$ python3 -q
>>> import numpy as np
>>> np.set_printoptions(suppress=True, linewidth=200)
>>> A = np.load("block0.npy")
>>> A
array([[-4,  4, -1, -1],
       [ 4,  4, -2, -1],
       [-1, -2,  0,  2],
       [-1, -1,  2, -2]])
>>> [round(float(np.linalg.det(A[:i, :i])), 2) + 0 for i in range(1, 5)]
[-4.0, -32.0, 28.0, 9.0]
>>> np.all(np.linalg.eigvalsh(A) > 0)
np.False_
>>> [round(float(x), 1) for x in np.linalg.svd(A, compute_uv=False)[:3]]
[6.8, 5.7, 3.2]
>>> np.round(np.linalg.norm(A, 2) / np.linalg.norm(A), 1)
np.float64(0.7)
>>> np.argsort(-np.linalg.norm(A, axis=0).round(6), kind="stable")[:3]
array([1, 0, 3])
>>> np.linalg.cond(A) > 100
np.False_
>>> round(np.log10(np.linalg.cond(A)))
2
>>> A.ravel(order="F")
array([-4,  4, -1, -1,  4,  4, -2, -1, -1, -2,  0,  2, -1, -1,  2, -2])
>>> T = A.reshape(4, 2, -1)
>>> T.shape
(4, 2, 2)
>>> np.swapaxes(T, 1, 2)[0]
array([[-4, -1],
       [ 4, -1]])
>>> T.sum(axis=1)
array([[-5,  3],
       [ 2,  3],
       [-1,  0],
       [ 1, -3]])
>>> T.transpose(1, 0, 2)
array([[[-4,  4],
        [ 4,  4],
        [-1, -2],
        [-1, -1]],

       [[-1, -1],
        [-2, -1],
        [ 0,  2],
        [ 2, -2]]])
>>> np.linalg.matrix_power(A, 2)
array([[ 34,   3,  -6,   0],
       [  3,  37, -14, -10],
       [ -6, -14,   9,  -1],
       [  0, -10,  -1,  10]])
>>> (A + A.T) / 2
array([[-4.,  4., -1., -1.],
       [ 4.,  4., -2., -1.],
       [-1., -2.,  0.,  2.],
       [-1., -1.,  2., -2.]])
>>> np.allclose(A, A.T)
True
>>> (A - A.T) / 2
array([[0., 0., 0., 0.],
       [0., 0., 0., 0.],
       [0., 0., 0., 0.],
       [0., 0., 0., 0.]])
>>> A @ A
array([[ 34,   3,  -6,   0],
       [  3,  37, -14, -10],
       [ -6, -14,   9,  -1],
       [  0, -10,  -1,  10]])
>>> np.round(np.sort(np.abs(np.linalg.eigvals(A))), 1)
array([0.1, 3.2, 5.7, 6.8])
